In [1]: import numpy as np

In [2]: import numpy.linalg as la

In [3]: np.set_printoptions(precision=4, suppress=True, linewidth=140, floatmode="fixed")

In [4]: M = np.loadtxt("layer17.csv", delimiter=",")

In [5]: M
Out[5]: 
array([[ 0.0128, -0.0086,  0.0300,  0.0770,  0.0214, -0.0471, -0.0514, -0.0214],
       [-0.0086,  0.0057, -0.0200, -0.0514, -0.0143,  0.0314,  0.0342,  0.0143],
       [ 0.0300, -0.0200,  0.0699,  0.1797,  0.0499, -0.1098, -0.1198, -0.0499],
       [ 0.0770, -0.0514,  0.1797,  0.4622,  0.1284, -0.2825, -0.3081, -0.1284],
       [ 0.0214, -0.0143,  0.0499,  0.1284,  0.0357, -0.0785, -0.0856, -0.0357],
       [-0.0471,  0.0314, -0.1098, -0.2825, -0.0785,  0.1726,  0.1883,  0.0785],
       [-0.0514,  0.0342, -0.1198, -0.3081, -0.0856,  0.1883,  0.2054,  0.0856],
       [-0.0214,  0.0143, -0.0499, -0.1284, -0.0357,  0.0785,  0.0856,  0.0357]])

In [6]: W = np.array([[5, 6, 1, 7, 4, 0],
   ...:     [5, 1, 0, 5, 4, 8],
   ...:     [2, 2, 1, 0, 2, 2],
   ...:     [4, 8, 4, 5, 4, 6],
   ...:     [0, 6, 9, 4, 0, 7],
   ...:     [5, 4, 1, 9, 4, 3],
   ...:     [2, 9, 4, 2, 2, 1],
   ...:     [4, 9, 4, 9, 3, 8]])

In [7]: beta = np.array([-7, -8, 3, 1, -8, -5])

In [8]: hid = np.maximum(M @ W + beta, 0)

In [9]: la.matrix_rank(hid)
Out[9]: np.int64(2)

In [10]: (hid > 0).astype(int)
Out[10]: 
array([[0, 0, 1, 1, 0, 0],
       [0, 0, 1, 1, 0, 0],
       [0, 0, 1, 1, 0, 0],
       [0, 0, 1, 0, 0, 0],
       [0, 0, 1, 1, 0, 0],
       [0, 0, 1, 1, 0, 0],
       [0, 0, 1, 1, 0, 0],
       [0, 0, 1, 1, 0, 0]])

In [11]: print((hid > 0).mean(axis=0))
[0.0000 0.0000 1.0000 0.8750 0.0000 0.0000]

In [12]: C = np.array([[2, 2, 2], [1, 0, 0], [-1, -1, -1], [-1, 2, 1], [1, 1, 2], [1, 1, 2]])

In [13]: W @ C
Out[13]: 
array([[12, 27, 24],
       [18, 32, 39],
       [ 9,  7, 11],
       [17, 24, 29],
       [ 0,  6,  9],
       [11, 34, 32],
       [10,  7,  8],
       [15, 33, 35]])

In [14]: (hid @ C).round(6).argmax(axis=1)
Out[14]: array([1, 1, 1, 0, 1, 1, 1, 1])

In [15]: np.unique(M.round(6), axis=0).shape
Out[15]: (8, 8)

In [16]: np.abs(np.diag(la.qr(M)[1])) > 1e-9
Out[16]: array([ True, False, False, False, False, False, False, False])

In [17]: x0 = np.array([-1, -2, -1, 0, -1, -1, 2, 2])

In [18]: np.eye(8) - M
Out[18]: 
array([[ 0.9872,  0.0086, -0.0300, -0.0770, -0.0214,  0.0471,  0.0514,  0.0214],
       [ 0.0086,  0.9943,  0.0200,  0.0514,  0.0143, -0.0314, -0.0342, -0.0143],
       [-0.0300,  0.0200,  0.9301, -0.1797, -0.0499,  0.1098,  0.1198,  0.0499],
       [-0.0770,  0.0514, -0.1797,  0.5378, -0.1284,  0.2825,  0.3081,  0.1284],
       [-0.0214,  0.0143, -0.0499, -0.1284,  0.9643,  0.0785,  0.0856,  0.0357],
       [ 0.0471, -0.0314,  0.1098,  0.2825,  0.0785,  0.8274, -0.1883, -0.0785],
       [ 0.0514, -0.0342,  0.1198,  0.3081,  0.0856, -0.1883,  0.7946, -0.0856],
       [ 0.0214, -0.0143,  0.0499,  0.1284,  0.0357, -0.0785, -0.0856,  0.9643]])

In [19]: np.round(np.trace(M), 4)
Out[19]: np.float64(1.0)

In [20]: M @ x0
Out[20]: array([-0.1455,  0.0970, -0.3395, -0.8730, -0.2425,  0.5335,  0.5820,  0.2425])

In [21]: u = np.array([1, 0])

In [22]: print(np.convolve(M[4], u))
[ 0.0214 -0.0143  0.0499  0.1284  0.0357 -0.0785 -0.0856 -0.0357  0.0000]

In [23]: np.correlate(M[4], M[5], "full")
Out[23]: 
array([ 0.0017,  0.0029,  0.0049,  0.0153,  0.0307,  0.0205, -0.0373, -0.0785, -0.0373,  0.0205,  0.0307,  0.0153,  0.0049,  0.0029,
        0.0017])

In [24]: np.round(la.norm(M, 2) / la.norm(M), 4)
Out[24]: np.float64(1.0)

In [25]: np.argsort(-la.norm(M, axis=0).round(6), kind="stable")[:3]
Out[25]: array([3, 6, 5])

In [26]: J = np.load("data.npy")

In [27]: J
Out[27]: 
array([[3.0000, 1.0000, 1.0000, 1.0000, 1.0000, 1.0000, 1.0000, 1.0000],
       [1.0000, 3.0000, 1.0000, 1.0000, 1.0000, 1.0000, 1.0000, 1.0000],
       [1.0000, 1.0000, 3.0000, 1.0000, 1.0000, 1.0000, 1.0000, 1.0000],
       [1.0000, 1.0000, 1.0000, 3.0000, 1.0000, 1.0000, 1.0000, 1.0000],
       [1.0000, 1.0000, 1.0000, 1.0000, 3.0000, 1.0000, 1.0000, 1.0000],
       [1.0000, 1.0000, 1.0000, 1.0000, 1.0000, 3.0000, 1.0000, 1.0000],
       [1.0000, 1.0000, 1.0000, 1.0000, 1.0000, 1.0000, 3.0000, 1.0000],
       [1.0000, 1.0000, 1.0000, 1.0000, 1.0000, 1.0000, 1.0000, 3.0000]])

In [28]: ev, evecs = la.eigh(J)

In [29]: (ev > 1e-8).sum(), (ev < -1e-8).sum()
Out[29]: (np.int64(8), np.int64(0))

In [30]: evecs @ np.diag(ev) @ evecs.T
Out[30]: 
array([[3.0000, 1.0000, 1.0000, 1.0000, 1.0000, 1.0000, 1.0000, 1.0000],
       [1.0000, 3.0000, 1.0000, 1.0000, 1.0000, 1.0000, 1.0000, 1.0000],
       [1.0000, 1.0000, 3.0000, 1.0000, 1.0000, 1.0000, 1.0000, 1.0000],
       [1.0000, 1.0000, 1.0000, 3.0000, 1.0000, 1.0000, 1.0000, 1.0000],
       [1.0000, 1.0000, 1.0000, 1.0000, 3.0000, 1.0000, 1.0000, 1.0000],
       [1.0000, 1.0000, 1.0000, 1.0000, 1.0000, 3.0000, 1.0000, 1.0000],
       [1.0000, 1.0000, 1.0000, 1.0000, 1.0000, 1.0000, 3.0000, 1.0000],
       [1.0000, 1.0000, 1.0000, 1.0000, 1.0000, 1.0000, 1.0000, 3.0000]])

In [31]: np.round(evecs.T @ J @ evecs, 4) + 0
Out[31]: 
array([[ 2.0000,  0.0000,  0.0000,  0.0000,  0.0000,  0.0000,  0.0000,  0.0000],
       [ 0.0000,  2.0000,  0.0000,  0.0000,  0.0000,  0.0000,  0.0000,  0.0000],
       [ 0.0000,  0.0000,  2.0000,  0.0000,  0.0000,  0.0000,  0.0000,  0.0000],
       [ 0.0000,  0.0000,  0.0000,  2.0000,  0.0000,  0.0000,  0.0000,  0.0000],
       [ 0.0000,  0.0000,  0.0000,  0.0000,  2.0000,  0.0000,  0.0000,  0.0000],
       [ 0.0000,  0.0000,  0.0000,  0.0000,  0.0000,  2.0000,  0.0000,  0.0000],
       [ 0.0000,  0.0000,  0.0000,  0.0000,  0.0000,  0.0000,  2.0000,  0.0000],
       [ 0.0000,  0.0000,  0.0000,  0.0000,  0.0000,  0.0000,  0.0000, 10.0000]])

In [32]: np.unique(ev.round(6) + 0, return_counts=True)[1]
Out[32]: array([7, 1])

In [33]: round(float(ev.sum()), 4), np.trace(J)
Out[33]: (24.0, np.float64(24.0))

In [34]: np.abs(evecs[:, -1]).round(6).argmax()
Out[34]: np.int64(0)

In [35]: ev
Out[35]: array([ 2.0000,  2.0000,  2.0000,  2.0000,  2.0000,  2.0000,  2.0000, 10.0000])

In [36]: feats = np.loadtxt("m.csv", delimiter=",")

In [37]: feats
Out[37]: 
array([[ 4.0000,  5.0000,  3.0000,  5.0000],
       [ 9.0000,  5.0000,  3.0000,  6.0000],
       [11.0000,  8.0000,  8.0000,  8.0000],
       [16.0000, 10.0000, 13.0000, 13.0000],
       [21.0000, 11.0000, 14.0000, 17.0000],
       [22.0000, 13.0000, 18.0000, 22.0000],
       [26.0000, 14.0000, 20.0000, 24.0000],
       [29.0000, 14.0000, 20.0000, 26.0000],
       [29.0000, 16.0000, 20.0000, 29.0000],
       [30.0000, 17.0000, 25.0000, 34.0000],
       [33.0000, 21.0000, 30.0000, 37.0000],
       [35.0000, 26.0000, 34.0000, 38.0000],
       [38.0000, 29.0000, 34.0000, 38.0000],
       [41.0000, 32.0000, 36.0000, 41.0000],
       [46.0000, 37.0000, 41.0000, 44.0000],
       [51.0000, 41.0000, 41.0000, 44.0000],
       [53.0000, 46.0000, 44.0000, 46.0000],
       [53.0000, 49.0000, 48.0000, 47.0000],
       [58.0000, 50.0000, 50.0000, 48.0000],
       [58.0000, 53.0000, 55.0000, 53.0000],
       [58.0000, 58.0000, 59.0000, 53.0000],
       [63.0000, 62.0000, 63.0000, 54.0000],
       [63.0000, 65.0000, 67.0000, 56.0000],
       [68.0000, 67.0000, 67.0000, 58.0000],
       [69.0000, 72.0000, 70.0000, 61.0000],
       [72.0000, 72.0000, 74.0000, 64.0000],
       [77.0000, 77.0000, 77.0000, 66.0000],
       [79.0000, 78.0000, 80.0000, 71.0000],
       [80.0000, 78.0000, 80.0000, 74.0000],
       [83.0000, 82.0000, 85.0000, 76.0000],
       [85.0000, 83.0000, 90.0000, 80.0000],
       [90.0000, 83.0000, 91.0000, 81.0000],
       [91.0000, 87.0000, 92.0000, 81.0000]])

In [38]: Xc = (feats - feats.mean(axis=0)) / feats.std(axis=0)

In [39]: print(np.argwhere(np.abs(Xc) > 2))
[]

In [40]: Xc.std(axis=0)
Out[40]: array([1.0000, 1.0000, 1.0000, 1.0000])

In [41]: beta = la.lstsq(np.delete(Xc, 0, axis=1), Xc[:, 0])[0]

In [42]: beta
Out[42]: array([ 0.5779, -0.2402,  0.6673])

In [43]: print(np.abs(beta).argmax())
2
